In [1]: import numpy as np

In [2]: from numpy import linalg as LA

In [3]: np.set_printoptions(precision=2, suppress=True, linewidth=120, floatmode="fixed")

In [4]: J = np.loadtxt("block1.csv", delimiter=",")

In [5]: print(J)
[[ 1.42 -0.25 -0.75 -0.45 -0.67  0.27  0.42  0.15  0.62]
 [-0.25  1.76 -0.10 -0.56 -0.60  0.45 -1.05 -1.08 -0.42]
 [-0.75 -0.10  1.32  0.94 -0.52  1.04  0.06  0.08  0.96]
 [-0.45 -0.56  0.94 -1.30  1.46 -0.22  0.57 -1.22  0.46]
 [-0.67 -0.60 -0.52  1.46 -0.85 -0.56  0.21 -0.31  0.15]
 [ 0.27  0.45  1.04 -0.22 -0.56  1.17  1.19 -0.13 -0.87]
 [ 0.42 -1.05  0.06  0.57  0.21  1.19  0.84 -0.36 -0.63]
 [ 0.15 -1.08  0.08 -1.22 -0.31 -0.13 -0.36  1.40 -0.52]
 [ 0.62 -0.42  0.96  0.46  0.15 -0.87 -0.63 -0.52  1.22]]

In [6]: try:
   ...:     LA.cholesky(J)
   ...: except LA.LinAlgError as e:
   ...:     print("failed:", e)
   ...: 
failed: Matrix is not positive definite

In [7]: print(np.all(LA.eigvalsh(J) > 0))
False

In [8]: vec = np.array([5, 0, -2, -1, 5, 2, -2, -2, -5])

In [9]: y = J @ vec

In [10]: print(y)
[  2.00   3.77 -12.93   3.03  -9.69   1.26   7.03   0.52  -4.07]

In [11]: print(np.round(LA.solve(J, y), 2) + 0)
[ 5.00  0.00 -2.00 -1.00  5.00  2.00 -2.00 -2.00 -5.00]

In [12]: rng = np.random.default_rng(36)

In [13]: lab = rng.permutation(9)

In [14]: print(lab)
[8 0 7 4 1 5 2 3 6]

In [15]: other = J[lab][:, lab]

In [16]: print(np.diag(other))
[ 1.22  1.42  1.40 -0.85  1.76  1.17  1.32 -1.30  0.84]

In [17]: print(np.round(np.trace(other), 2))
6.98

In [18]: print(round(LA.det(other), 2), round(float(LA.det(J[lab])), 2))
324.42 -324.42

In [19]: other = J / np.sqrt((J ** 2).mean(axis=1, keepdims=True))

In [20]: print(other[4])
[-0.96 -0.86 -0.74  2.09 -1.21 -0.80  0.30 -0.44  0.21]

In [21]: print(LA.matrix_rank(J - J.mean(axis=1, keepdims=True)))
8

In [22]: print(LA.matrix_rank(other) == LA.matrix_rank(J))
True

In [23]: vec = np.array([7, 0, -4, 7, 8, 5, 8, 1, -7])

In [24]: y = J @ vec

In [25]: c, lr = np.zeros(9), 1 / LA.norm(J, 2) ** 2

In [26]: for i in range(40):
    ...:     c -= lr * J.T @ (J @ c - y)
    ...:     if i % 10 == 0: print(i, round(LA.norm(J @ c - y), 2))
    ...: 
0 14.91
10 2.95
20 0.91
30 0.28

In [27]: print(round(LA.cond(J), 2))
3.01

In [28]: X = np.loadtxt("x.csv", delimiter=",")

In [29]: print(X)
[[-0.83 -0.69 -0.98 -0.78 -0.55 -0.51  0.58 -0.73 -0.90  0.92]
 [ 1.00  0.09  1.00  0.84 -0.86 -0.99  0.01  0.00  1.00 -0.94]
 [-0.51 -0.04 -0.96  0.11  0.56  0.07 -0.09  0.52 -0.75 -0.36]
 [ 0.93 -0.68 -0.74 -0.96 -0.98 -0.97  0.76 -0.78 -0.35  0.83]
 [-0.62  0.20 -1.00 -0.96 -0.08  0.83  0.08  0.48 -0.98  0.54]
 [-0.78 -0.35 -1.00 -0.96 -0.41  0.33  0.42 -0.15 -0.98  0.85]
 [ 0.83  0.97  0.99  0.88  0.97  0.99 -0.92  0.99  0.86 -1.00]
 [ 0.76 -0.68 -0.13  0.44 -0.72 -0.98  0.50 -0.57  0.54  0.04]
 [-1.00 -0.81 -0.99  0.95  0.94 -0.13  0.22 -0.68 -0.87  0.84]
 [ 1.00  0.87  1.00  0.24 -0.79 -0.24 -0.56  0.74  1.00 -0.98]
 [ 0.99 -0.97 -0.73 -0.98 -1.00 -1.00  0.97 -0.99  0.23  0.98]
 [ 0.56  0.90  0.74 -0.83  0.41  0.99 -0.66  0.88 -0.22 -0.72]
 [ 0.96  0.93  0.96  0.40  0.74  0.91 -0.81  0.97  0.77 -0.99]
 [-0.79 -0.44 -0.44  0.99  0.91 -0.76 -0.20  0.20  0.44 -0.72]
 [ 0.55  0.01  0.93  0.32 -0.35 -0.34  0.02 -0.32  0.77 -0.04]
 [ 0.16  0.28  0.08  0.65  0.62  0.14 -0.34  0.60  0.24 -0.76]
 [-0.96 -0.58 -0.99 -0.86 -0.25  0.34  0.50 -0.69 -0.96  0.96]
 [ 0.74  0.75  0.02  0.29  0.73  0.74 -0.62  0.93  0.06 -0.96]
 [-0.85 -0.97 -0.61  0.28 -0.91 -1.00  0.89 -0.99  0.08  0.99]
 [-0.73 -0.98 -0.31  0.65 -0.92 -1.00  0.90 -0.99  0.50  0.99]
 [-1.00  0.24 -1.00  0.27  0.97  0.98 -0.44  0.68 -0.98  0.16]
 [ 0.93  0.37  0.65 -0.37 -0.48 -0.26 -0.12  0.48  0.49 -0.68]
 [ 0.78  0.44  0.99 -0.29 -0.55  0.46 -0.14 -0.22  0.85  0.00]
 [ 0.99 -0.04  0.99  0.13 -0.87 -0.92  0.20 -0.34  0.95 -0.49]
 [-1.00  0.98 -0.89  0.33  1.00  1.00 -0.95  0.99 -0.97 -0.89]
 [ 1.00  0.91 -0.76 -0.93 -0.18  0.71 -0.62  0.99 -0.54 -0.99]
 [-0.99 -0.87 -1.00  0.98  0.92 -0.94  0.30 -0.28 -0.81  0.09]
 [ 0.91 -0.95  0.85  0.27 -0.99 -1.00  0.88 -0.99  0.92  0.92]
 [ 0.20  0.98 -0.80  0.74  1.00  1.00 -0.96  1.00 -0.69 -1.00]
 [-1.00 -0.58 -1.00 -0.62  0.83  0.95  0.28 -0.63 -1.00  0.98]
 [-0.96 -0.75 -0.95  0.75  0.51 -0.72  0.37 -0.65 -0.61  0.71]
 [ 0.98  0.42  0.99 -0.68 -0.86 -0.23  0.01 -0.06  0.86 -0.30]]

In [30]: lab = X[:, 9] > np.median(X[:, 9])

In [31]: r0 = X[lab].mean(axis=0) - X[~lab].mean(axis=0)

In [32]: print(np.argsort(-np.abs(r0).round(6), kind="stable"))
[9 1 7 2 6 0 8 5 4 3]

In [33]: print(r0)
[-0.81 -1.06 -0.88 -0.31 -0.36 -0.45  0.85 -1.05 -0.60  1.41]

In [34]: W2 = np.array([[-3, 2, 1, -1, 2, 5, -3, -5, -1, -2],
    ...:     [4, 1, -3, -1, 2, 4, -3, 4, 5, 2],
    ...:     [1, 4, 4, 2, 0, 1, -3, -2, 2, -1],
    ...:     [4, 4, -3, 5, 4, -1, 4, 5, 5, 0]])

In [35]: feats = rng.normal(size=(18, 4)) @ W2 + np.array([-2, 0, 3, 1, 0, -3, -1, -1, 3, 0])

In [36]: print(feats)
[[ -4.55  -2.95   4.77  -3.97  -2.61   0.01  -6.09  -4.73   0.18   0.45]
 [ -1.69  -0.65   3.11  -2.40  -0.40   1.43  -6.24  -1.93   3.95   0.99]
 [  4.20  -7.15  -3.86  -4.95  -2.37  -2.60  -3.03   9.21   6.80   6.48]
 [  0.27  -4.91   3.45  -1.57  -5.03  -7.45  -1.35   2.81   2.31   3.14]
 [ -5.19  -5.86   3.71  -4.94  -4.07  -2.49  -3.95  -3.65  -1.77   1.15]
 [ -3.61  -6.63  -0.08  -3.82  -2.50  -3.98  -0.19   0.31  -0.54   1.98]
 [  2.30   6.41   2.71   2.26   4.37   4.65  -7.15   0.07  10.57   0.15]
 [ -8.13   0.58   5.67  -1.01   0.57   1.14  -3.72  -9.33  -1.59  -3.05]
 [ -1.76   5.42  -0.45   7.87   6.51  -3.79   6.42   0.49   5.31  -2.77]
 [ -3.28   3.98   8.03   9.53  -0.76 -12.86   7.49  -2.57   0.64  -3.41]
 [ -3.23  -4.87   2.14   1.95  -3.32 -11.82   6.55   1.48  -1.48   0.61]
 [  2.77   3.81  -8.37   3.44  10.09   3.99   2.35   6.84  11.21   0.89]
 [ -0.17  -2.96   2.28  -0.45  -2.44  -5.43  -0.79   2.17   3.15   2.12]
 [ 15.25   5.26  -8.61   6.85   7.42  -1.64   1.63  19.93  21.44   6.47]
 [  3.65  -0.91  -2.64   2.27   1.58  -4.85   2.34   7.83   7.87   3.01]
 [ -6.49   2.59   4.74   2.78   2.13  -1.69   0.34  -6.81   0.06  -3.48]
 [ -5.55  -2.60   1.99  -6.90   0.36   7.01  -9.73  -6.25   1.20   0.33]
 [ -2.11  -0.41   8.23  -3.92  -3.72   1.82 -11.20  -5.14   3.16   1.01]]

In [37]: print(np.unique(feats.round(6), axis=0).shape)
(18, 10)

In [38]: try:
    ...:     LA.inv(feats)
    ...: except LA.LinAlgError as e:
    ...:     print("failed:", e)
    ...: 
failed: Last 2 dimensions of the array must be square

In [39]: r0 = np.array([-3, 5])

In [40]: print(np.polyval(r0, feats[6]))
[ -1.89 -14.22  -3.13  -1.79  -8.10  -8.96  26.46   4.79 -26.71   4.55]

In [41]: print(np.convolve(feats[6], r0))
[ -6.89  -7.75  23.90   6.77  -1.79   7.88  44.72 -35.97 -31.36  52.40   0.75]

In [42]: data = np.array([[0, 0, 0, 0, 5, 0],
    ...:     [2, 0, 0, 0, 0, 0],
    ...:     [0, 0, 0, 0, 0, 4],
    ...:     [0, 0, 3, 0, 0, 0],
    ...:     [0, 3, 0, 0, 0, 0],
    ...:     [0, 0, 0, 5, 0, 0]])

In [43]: print((LA.matrix_power((data != 0) + (data.T != 0) + np.eye(6), 6) > 0).astype(int))
[[1 1 0 0 1 0]
 [1 1 0 0 1 0]
 [0 0 1 1 0 1]
 [0 0 1 1 0 1]
 [1 1 0 0 1 0]
 [0 0 1 1 0 1]]

In [44]: print((data != 0).astype(int))
[[0 0 0 0 1 0]
 [1 0 0 0 0 0]
 [0 0 0 0 0 1]
 [0 0 1 0 0 0]
 [0 1 0 0 0 0]
 [0 0 0 1 0 0]]

In [45]: print(np.sort(LA.eigvals(data).real))
[-1.96 -1.96 -1.55 -1.55  3.11  3.91]

In [46]: T = np.stack([data, -1 * data, data[::-1]])

In [47]: print(np.einsum("bij,cij->bc", T, T))
[[ 88 -88   0]
 [-88  88   0]
 [  0   0  88]]

In [48]: print(T.shape)
(3, 6, 6)

In [49]: print((T @ data.T).shape)
(3, 6, 6)

In [50]: print(LA.det(T))
[ 1800.00  1800.00 -1800.00]

In [51]: F = np.loadtxt("layer0.csv", delimiter=",")

In [52]: print(F)
[[0.00 1.00 2.00 1.00 0.00 2.00 1.00 3.00]
 [0.00 0.00 0.00 1.00 3.00 2.00 1.00 0.00]
 [0.00 0.00 0.00 3.00 1.00 1.00 3.00 0.00]
 [0.00 0.00 0.00 0.00 3.00 0.00 0.00 3.00]
 [0.00 0.00 0.00 0.00 0.00 2.00 1.00 0.00]
 [0.00 0.00 0.00 0.00 0.00 0.00 0.00 0.00]
 [0.00 0.00 0.00 0.00 0.00 0.00 0.00 3.00]
 [0.00 0.00 0.00 0.00 0.00 0.00 0.00 0.00]]

In [53]: U, s, Vh = LA.svd(F)

In [54]: V = Vh[:(s > 1e-8).sum()]

In [55]: vec = F[7] + 3 * F[6] + rng.integers(2) * np.eye(8)[2]

In [56]: print(vec)
[0.00 0.00 1.00 0.00 0.00 0.00 0.00 9.00]

In [57]: print(np.round(V.T @ V, 2) + 0)
[[0.00 0.00 0.00 0.00 0.00 0.00 0.00 0.00]
 [0.00 0.20 0.40 0.00 0.00 0.00 0.00 0.00]
 [0.00 0.40 0.80 0.00 0.00 0.00 0.00 0.00]
 [0.00 0.00 0.00 1.00 0.00 0.00 0.00 0.00]
 [0.00 0.00 0.00 0.00 1.00 0.00 0.00 0.00]
 [0.00 0.00 0.00 0.00 0.00 1.00 0.00 0.00]
 [0.00 0.00 0.00 0.00 0.00 0.00 1.00 0.00]
 [0.00 0.00 0.00 0.00 0.00 0.00 0.00 1.00]]

In [58]: print(np.diag(V.T @ V))
[0.00 0.20 0.80 1.00 1.00 1.00 1.00 1.00]

In [59]: print(LA.matrix_rank(np.vstack([F, vec])))
7

In [60]: print(np.round(LA.norm(vec - V.T @ V @ vec), 2))
0.45

In [61]: print(np.prod(np.diag(F)), np.round(LA.det(F), 2))
0.0 0.0

In [62]: print(F @ F)
[[ 0.00  0.00  0.00  7.00  8.00  4.00  7.00  6.00]
 [ 0.00  0.00  0.00  0.00  3.00  6.00  3.00  6.00]
 [ 0.00  0.00  0.00  0.00  9.00  2.00  1.00 18.00]
 [ 0.00  0.00  0.00  0.00  0.00  6.00  3.00  0.00]
 [ 0.00  0.00  0.00  0.00  0.00  0.00  0.00  3.00]
 [ 0.00  0.00  0.00  0.00  0.00  0.00  0.00  0.00]
 [ 0.00  0.00  0.00  0.00  0.00  0.00  0.00  0.00]
 [ 0.00  0.00  0.00  0.00  0.00  0.00  0.00  0.00]]

In [63]: print(LA.matrix_rank(F - F[0, 0] * np.eye(8)))
6

In [64]: K = np.load("test14.npy")

In [65]: print(K)
[[ 3.00  3.00  0.00  0.00  0.00  0.00  0.00  0.00  0.00]
 [ 3.00  7.00  3.00  0.00  0.00  0.00  0.00  0.00  0.00]
 [ 0.00  3.00  3.00  3.00  0.00  0.00  0.00  0.00  0.00]
 [ 0.00  0.00  3.00  2.00  3.00  0.00  0.00  0.00  0.00]
 [ 0.00  0.00  0.00  3.00 -3.00  3.00  0.00  0.00  0.00]
 [ 0.00  0.00  0.00  0.00  3.00  9.00  3.00  0.00  0.00]
 [ 0.00  0.00  0.00  0.00  0.00  3.00  6.00  3.00  0.00]
 [ 0.00  0.00  0.00  0.00  0.00  0.00  3.00 -5.00  3.00]
 [ 0.00  0.00  0.00  0.00  0.00  0.00  0.00  3.00 -2.00]]

In [66]: lab = rng.permutation(9)

In [67]: print(lab)
[7 4 6 3 2 8 1 5 0]

In [68]: other = K[lab][:, lab]

In [69]: print(np.allclose(other, K))
False

In [70]: print(np.diag(other))
[-5.00 -3.00  6.00  2.00  3.00 -2.00  7.00  9.00  3.00]

In [71]: print(np.sort(np.abs(LA.eigvals(other))))
[ 0.46  0.61  1.78  4.87  5.18  5.59  7.38  9.89 11.50]

In [72]: mat = np.loadtxt("arr.csv", delimiter=",")

In [73]: print(mat)
[[-1.00  0.00  0.00  0.00 -4.00  0.00 -3.00 -5.00  4.00  0.00  2.00  0.00]
 [ 0.00  0.00 -4.00  0.00  0.00  0.00  2.00  2.00  1.00  0.00  3.00  0.00]
 [ 0.00  0.00  0.00  0.00 -2.00  0.00  0.00  0.00  0.00  2.00  0.00  0.00]
 [ 0.00  3.00 -3.00  0.00  0.00  0.00  0.00 -3.00 -4.00  0.00  0.00  0.00]
 [ 0.00  0.00  0.00 -5.00 -4.00  0.00  0.00  0.00  0.00  0.00  2.00  0.00]
 [ 0.00  0.00  1.00  0.00  0.00  3.00  0.00  4.00  0.00 -1.00  0.00  0.00]]

In [74]: T = np.stack([mat, 2 * mat, mat[::-1]])

In [75]: print(LA.norm(T, axis=(1, 2)))
[15.10 30.20 15.10]

In [76]: print((T @ mat.T).shape)
(3, 6, 6)

In [77]: print(LA.matrix_rank(T.reshape(3, -1)))
2

In [78]: print(T.sum(axis=0))
[[ -3.00   0.00   1.00   0.00 -12.00   3.00  -9.00 -11.00  12.00  -1.00   6.00   0.00]
 [  0.00   0.00 -12.00  -5.00  -4.00   0.00   6.00   6.00   3.00   0.00  11.00   0.00]
 [  0.00   3.00  -3.00   0.00  -6.00   0.00   0.00  -3.00  -4.00   6.00   0.00   0.00]
 [  0.00   9.00  -9.00   0.00  -2.00   0.00   0.00  -9.00 -12.00   2.00   0.00   0.00]
 [  0.00   0.00  -4.00 -15.00 -12.00   0.00   2.00   2.00   1.00   0.00   9.00   0.00]
 [ -1.00   0.00   3.00   0.00  -4.00   9.00  -3.00   7.00   4.00  -3.00   2.00   0.00]]

In [79]: lab = rng.integers(0, 2, 10)

In [80]: M = (lab[:, None] == lab) * 4 + np.eye(10)

In [81]: print(M)
[[5.00 0.00 0.00 0.00 0.00 4.00 0.00 0.00 0.00 0.00]
 [0.00 5.00 4.00 4.00 4.00 0.00 4.00 4.00 4.00 4.00]
 [0.00 4.00 5.00 4.00 4.00 0.00 4.00 4.00 4.00 4.00]
 [0.00 4.00 4.00 5.00 4.00 0.00 4.00 4.00 4.00 4.00]
 [0.00 4.00 4.00 4.00 5.00 0.00 4.00 4.00 4.00 4.00]
 [4.00 0.00 0.00 0.00 0.00 5.00 0.00 0.00 0.00 0.00]
 [0.00 4.00 4.00 4.00 4.00 0.00 5.00 4.00 4.00 4.00]
 [0.00 4.00 4.00 4.00 4.00 0.00 4.00 5.00 4.00 4.00]
 [0.00 4.00 4.00 4.00 4.00 0.00 4.00 4.00 5.00 4.00]
 [0.00 4.00 4.00 4.00 4.00 0.00 4.00 4.00 4.00 5.00]]

In [82]: print(M.sum(axis=0))
[ 9.00 33.00 33.00 33.00 33.00  9.00 33.00 33.00 33.00 33.00]

In [83]: print(M.mean(axis=0))
[0.90 3.30 3.30 3.30 3.30 0.90 3.30 3.30 3.30 3.30]

In [84]: print(M.sum(axis=1))
[ 9.00 33.00 33.00 33.00 33.00  9.00 33.00 33.00 33.00 33.00]

In [85]: print(M.shape)
(10, 10)

In [86]: print(M - M[0])
[[ 0.00  0.00  0.00  0.00  0.00  0.00  0.00  0.00  0.00  0.00]
 [-5.00  5.00  4.00  4.00  4.00 -4.00  4.00  4.00  4.00  4.00]
 [-5.00  4.00  5.00  4.00  4.00 -4.00  4.00  4.00  4.00  4.00]
 [-5.00  4.00  4.00  5.00  4.00 -4.00  4.00  4.00  4.00  4.00]
 [-5.00  4.00  4.00  4.00  5.00 -4.00  4.00  4.00  4.00  4.00]
 [-1.00  0.00  0.00  0.00  0.00  1.00  0.00  0.00  0.00  0.00]
 [-5.00  4.00  4.00  4.00  4.00 -4.00  5.00  4.00  4.00  4.00]
 [-5.00  4.00  4.00  4.00  4.00 -4.00  4.00  5.00  4.00  4.00]
 [-5.00  4.00  4.00  4.00  4.00 -4.00  4.00  4.00  5.00  4.00]
 [-5.00  4.00  4.00  4.00  4.00 -4.00  4.00  4.00  4.00  5.00]]

In [87]: print(np.round(LA.norm(M), 2))
34.32
